% ipython --no-banner

In [1]: import numpy as np

In [2]: np.set_printoptions(suppress=True, linewidth=140)

In [3]: rng = np.random.default_rng(94895)

In [4]: W0 = np.triu(rng.random((8, 8)) < 0.3, 1).astype(int)

In [5]: W0 = W0 + W0.T

In [6]: W0
Out[6]: 
array([[0, 1, 0, 0, 0, 1, 0, 0],
       [1, 0, 0, 1, 0, 0, 0, 0],
       [0, 0, 0, 0, 0, 0, 0, 1],
       [0, 1, 0, 0, 0, 1, 1, 0],
       [0, 0, 0, 0, 0, 0, 1, 0],
       [1, 0, 0, 1, 0, 0, 0, 0],
       [0, 0, 0, 1, 1, 0, 0, 0],
       [0, 0, 1, 0, 0, 0, 0, 0]])

In [7]: left, sv, vt = np.linalg.svd(W0)

In [8]: V = vt[:(sv > 1e-8).sum()]

In [9]: vec = W0[4] + 2 * W0[3] + rng.integers(2) * np.eye(8)[5]

In [10]: print(vec)
[0. 2. 0. 0. 0. 3. 3. 0.]

In [11]: round(np.linalg.norm(vec - V.T @ V @ vec), 2)
Out[11]: np.float64(0.71)

In [12]: np.round(V.T @ V, 2) + 0
Out[12]: 
array([[ 0.67,  0.  ,  0.  ,  0.33, -0.33,  0.  ,  0.  ,  0.  ],
       [ 0.  ,  0.5 ,  0.  ,  0.  ,  0.  ,  0.5 ,  0.  ,  0.  ],
       [ 0.  ,  0.  ,  1.  ,  0.  ,  0.  ,  0.  ,  0.  ,  0.  ],
       [ 0.33,  0.  ,  0.  ,  0.67,  0.33,  0.  ,  0.  ,  0.  ],
       [-0.33,  0.  ,  0.  ,  0.33,  0.67,  0.  ,  0.  ,  0.  ],
       [ 0.  ,  0.5 ,  0.  ,  0.  ,  0.  ,  0.5 ,  0.  ,  0.  ],
       [ 0.  ,  0.  ,  0.  ,  0.  ,  0.  ,  0.  ,  1.  ,  0.  ],
       [ 0.  ,  0.  ,  0.  ,  0.  ,  0.  ,  0.  ,  0.  ,  1.  ]])

In [13]: [round(float(x), 2) for x in np.linalg.svd(W0, compute_uv=False)[:3]]
Out[13]: [2.18, 2.18, 1.13]

In [14]: np.linalg.cond(W0) > 100
Out[14]: np.True_

In [15]: vec = np.array([-1, 0, 0, -1, -1, 0, -1, 2])

In [16]: print(W0 @ vec)
[ 0 -2  2 -1 -1 -2 -2  0]

In [17]: np.linalg.norm(W0 @ vec) <= np.linalg.norm(W0, 2) * np.linalg.norm(vec) + 1e-9
Out[17]: np.True_

In [18]: W0 @ (2 * vec)
Out[18]: array([ 0, -4,  4, -2, -2, -4, -4,  0])

In [19]: W0 @ np.eye(8)[1]
Out[19]: array([1., 0., 0., 1., 0., 0., 0., 0.])

In [20]: print(W0 @ np.ones(8))
[2. 2. 1. 3. 1. 2. 2. 1.]

In [21]: print((W0 * vec).sum(axis=1))
[ 0 -2  2 -1 -1 -2 -2  0]

In [22]: W0 * vec
Out[22]: 
array([[ 0,  0,  0,  0,  0,  0,  0,  0],
       [-1,  0,  0, -1,  0,  0,  0,  0],
       [ 0,  0,  0,  0,  0,  0,  0,  2],
       [ 0,  0,  0,  0,  0,  0, -1,  0],
       [ 0,  0,  0,  0,  0,  0, -1,  0],
       [-1,  0,  0, -1,  0,  0,  0,  0],
       [ 0,  0,  0, -1, -1,  0,  0,  0],
       [ 0,  0,  0,  0,  0,  0,  0,  0]])

In [23]: lab = rng.permutation(8)

In [24]: lab
Out[24]: array([6, 3, 5, 4, 7, 1, 0, 2])

In [25]: A2 = W0[lab][:, lab]

In [26]: print(np.allclose(A2, W0))
False

In [27]: np.round(np.sort(np.abs(np.linalg.eigvals(A2))), 2) + 0
Out[27]: array([0.  , 0.  , 1.  , 1.  , 1.13, 1.13, 2.18, 2.18])

In [28]: round(float(np.linalg.det(A2)), 2), round(np.linalg.det(W0[lab]), 2)
Out[28]: (0.0, np.float64(0.0))

In [29]: W0 @ W0
Out[29]: 
array([[2, 0, 0, 2, 0, 0, 0, 0],
       [0, 2, 0, 0, 0, 2, 1, 0],
       [0, 0, 1, 0, 0, 0, 0, 0],
       [2, 0, 0, 3, 1, 0, 0, 0],
       [0, 0, 0, 1, 1, 0, 0, 0],
       [0, 2, 0, 0, 0, 2, 1, 0],
       [0, 1, 0, 0, 0, 1, 2, 0],
       [0, 0, 0, 0, 0, 0, 0, 1]])

In [30]: print(np.round(np.sort(np.linalg.eigvals(W0).real), 2) + 0)
[-2.18 -1.13 -1.    0.    0.    1.    1.13  2.18]

In [31]: (W0 != 0).astype(int)
Out[31]: 
array([[0, 1, 0, 0, 0, 1, 0, 0],
       [1, 0, 0, 1, 0, 0, 0, 0],
       [0, 0, 0, 0, 0, 0, 0, 1],
       [0, 1, 0, 0, 0, 1, 1, 0],
       [0, 0, 0, 0, 0, 0, 1, 0],
       [1, 0, 0, 1, 0, 0, 0, 0],
       [0, 0, 0, 1, 1, 0, 0, 0],
       [0, 0, 1, 0, 0, 0, 0, 0]])

In [32]: (np.linalg.matrix_power((W0 != 0) + (W0.T != 0) + np.eye(8), 8) > 0).astype(int)
Out[32]: 
array([[1, 1, 0, 1, 1, 1, 1, 0],
       [1, 1, 0, 1, 1, 1, 1, 0],
       [0, 0, 1, 0, 0, 0, 0, 1],
       [1, 1, 0, 1, 1, 1, 1, 0],
       [1, 1, 0, 1, 1, 1, 1, 0],
       [1, 1, 0, 1, 1, 1, 1, 0],
       [1, 1, 0, 1, 1, 1, 1, 0],
       [0, 0, 1, 0, 0, 0, 0, 1]])

In [33]: round(np.linalg.det(W0), 2)
Out[33]: np.float64(0.0)

In [34]: J = np.load("a.npy")

In [35]: J
Out[35]: 
array([[ 3.01, -3.  ,  3.02,  1.99, -3.02],
       [ 1.02, -2.01, -0.01, -0.01, -1.98],
       [-5.99,  5.99, -6.02, -4.02,  6.  ],
       [-6.98, -2.99, -7.02, -8.03, -2.99],
       [ 6.01, -2.01,  5.01,  5.02, -2.  ],
       [ 7.99,  1.  ,  7.01,  8.02,  1.  ],
       [-6.  ,  2.  , -5.03, -5.  ,  2.  ]])

In [36]: vec = np.array([-3, -8, -3, -6, 7])

In [37]: h1 = np.maximum(J @ vec, 0)

In [38]: np.round(np.maximum(J @ vec, 0) - np.maximum(-J @ vec, 0), 2)
Out[38]: array([-27.17,  -0.75,  54.23,  93.17, -61.1 , -94.12,  61.09])

In [39]: h1.round(2)
Out[39]: array([ 0.  ,  0.  , 54.23, 93.17,  0.  ,  0.  , 61.09])

In [40]: np.round(np.maximum(J @ (3 * vec), 0), 2)
Out[40]: array([  0.  ,   0.  , 162.69, 279.51,   0.  ,   0.  , 183.27])

In [41]: np.round(J.T @ h1, 2)
Out[41]: array([-1341.7 ,   168.44, -1287.8 , -1271.61,   168.98])

In [42]: np.linalg.cond(J) > 100
Out[42]: np.True_

In [43]: round(float(np.linalg.norm(J, 2) / np.linalg.norm(J)), 2)
Out[43]: 0.91

In [44]: print(np.argsort(-np.linalg.norm(J, axis=0).round(6), kind="stable")[:3])
[0 3 2]

In [45]: t3 = np.stack([J, -3 * J, J[::-1]])

In [46]: (t3 @ J.T).shape
Out[46]: (3, 7, 7)

In [47]: np.round(np.linalg.norm(t3, axis=(1, 2)), 2)
Out[47]: array([27.53, 82.59, 27.53])

In [48]: np.round(np.einsum("bij,cij->bc", t3, t3), 2)
Out[48]: 
array([[  757.85, -2273.54,  -142.86],
       [-2273.54,  6820.62,   428.58],
       [ -142.86,   428.58,   757.85]])

In [49]: np.linalg.matrix_rank(t3)
Out[49]: array([5, 5, 5])

In [50]: A2 = J + rng.integers(-2, 3, (7, 3)) @ rng.integers(-2, 3, (3, 5))

In [51]: A2.round(2)
Out[51]: 
array([[ -1.99,  -2.  ,   4.02,   3.99,  -7.02],
       [ -0.98,   1.99,   3.99,  -4.01,   0.02],
       [ -3.99,   7.99,  -4.02, -10.02,  10.  ],
       [-10.98,  -0.99,  -5.02,  -6.03,  -4.99],
       [  2.01,  -0.01,   7.01,  11.02,  -4.  ],
       [  1.99,   1.  ,   7.01,  18.02,  -5.  ],
       [ -8.  ,   6.  ,  -1.03,  -1.  ,   4.  ]])

In [52]: np.abs(A2 - J).sum(axis=1)
Out[52]: array([13., 16., 16., 12., 16., 22., 16.])

In [53]: print(np.round(A2 - J, 2))
[[-5.  1.  1.  2. -4.]
 [-2.  4.  4. -4.  2.]
 [ 2.  2.  2. -6.  4.]
 [-4.  2.  2.  2. -2.]
 [-4.  2.  2.  6. -2.]
 [-6.  0.  0. 10. -6.]
 [-2.  4.  4.  4.  2.]]

In [54]: np.round(np.linalg.svd(A2 - J, compute_uv=False), 2) + 0
Out[54]: array([18.71, 10.58,  5.39,  0.  ,  0.  ])

In [55]: arr = np.load("block10.npy")

In [56]: arr
Out[56]: 
array([[1.  , 0.5 , 0.25, 0.12],
       [0.5 , 1.  , 0.5 , 0.25],
       [0.25, 0.5 , 1.  , 0.5 ],
       [0.12, 0.25, 0.5 , 1.  ]])

In [57]: Lm = np.linalg.cholesky(arr)

In [58]: arr / np.sqrt(np.outer(np.diag(arr), np.diag(arr)))
Out[58]: 
array([[1.  , 0.5 , 0.25, 0.12],
       [0.5 , 1.  , 0.5 , 0.25],
       [0.25, 0.5 , 1.  , 0.5 ],
       [0.12, 0.25, 0.5 , 1.  ]])

In [59]: np.linalg.eigvalsh(arr).min() > 0
Out[59]: np.True_

In [60]: def softmax(z):
    ...:     e = np.exp(z - z.max(axis=-1, keepdims=True))
    ...:     return e / e.sum(axis=-1, keepdims=True)
    ...: 

In [61]: np.round(softmax(arr).sum(axis=1), 2)
Out[61]: array([1., 1., 1., 1.])

In [62]: np.round(softmax(10 * arr[0]), 2) + 0
Out[62]: array([0.99, 0.01, 0.  , 0.  ])

In [63]: att = arr @ arr.T / np.sqrt(4)

In [64]: np.round(softmax(att + np.triu(np.full(att.shape, -np.inf), 1)), 2)
Out[64]: 
array([[1.  , 0.  , 0.  , 0.  ],
       [0.45, 0.55, 0.  , 0.  ],
       [0.27, 0.34, 0.39, 0.  ],
       [0.2 , 0.23, 0.27, 0.3 ]])

In [65]: softmax(att).round(6).argmax(axis=1)
Out[65]: array([0, 1, 2, 3])

In [66]: np.round(softmax(att), 2)
Out[66]: 
array([[0.3 , 0.27, 0.23, 0.2 ],
       [0.24, 0.3 , 0.25, 0.2 ],
       [0.2 , 0.25, 0.3 , 0.24],
       [0.2 , 0.23, 0.27, 0.3 ]])
